% python3 -q
>>> import numpy as np
>>> np.set_printoptions(precision=2, suppress=True, linewidth=120, legacy="1.25")
>>> def rnd(a):
...     return np.round(a, 2) + 0
... 
>>> data = np.load("a.npy")
>>> data
array([[0, 0, 0],
       [0, 0, 1],
       [0, 1, 0]])
>>> evals, V = np.linalg.eigh(data)
>>> x0 = np.array([0, -2, -3])
>>> rnd(x0 @ data @ x0 / (x0 @ x0)), evals[0], evals[-1]
(0.92, -1.0, 1.0)
>>> rnd(V * np.maximum(evals, 0) @ V.T)
array([[0. , 0. , 0. ],
       [0. , 0.5, 0.5],
       [0. , 0.5, 0.5]])
>>> mat = np.load("sample8.npy")
>>> mat
array([[ 1, -1, -1,  1,  1, -1, -1,  1],
       [ 1,  1,  1,  1, -1, -1, -1, -1],
       [ 1, -1,  1, -1, -1,  1, -1,  1],
       [ 1,  1, -1, -1, -1, -1,  1,  1]])
>>> t3 = np.stack([mat, 5 * mat, mat[::-1]])
>>> t3.shape
(3, 4, 8)
>>> (t3 @ mat.T).shape
(3, 4, 4)
>>> x0 = np.array([3, -4, 0, 2, 5, 1, 3, -4])
>>> x0 @ mat
Traceback (most recent call last):
  File "<python-input-15>", line 1, in <module>
    x0 @ mat
    ~~~^~~~~
ValueError: matmul: Input operand 1 has a mismatch in its core dimension 0, with gufunc signature (n?,k),(k,m?)->(n?,m?) (size 4 is different from 8)
>>> np.einsum("ij,j->i", mat, x0)
array([  6,  -4,  -6, -10])
>>> mat @ np.eye(8)[4]
array([ 1., -1., -1., -1.])
>>> mat @ (2 * x0)
array([ 12,  -8, -12, -20])
>>> np.sign((mat @ x0).round(6))
array([ 1, -1, -1, -1])
>>> rng = np.random.default_rng(41)
>>> lab = rng.permutation(3)
>>> lab
array([0, 1, 2])
>>> B = data[lab][:, lab]
>>> np.trace(B)
0
>>> np.allclose(B, data)
True
>>> np.diag(B)
array([0, 0, 0])
>>> rnd(np.sort(np.abs(np.linalg.eigvals(B))))
array([0., 1., 1.])
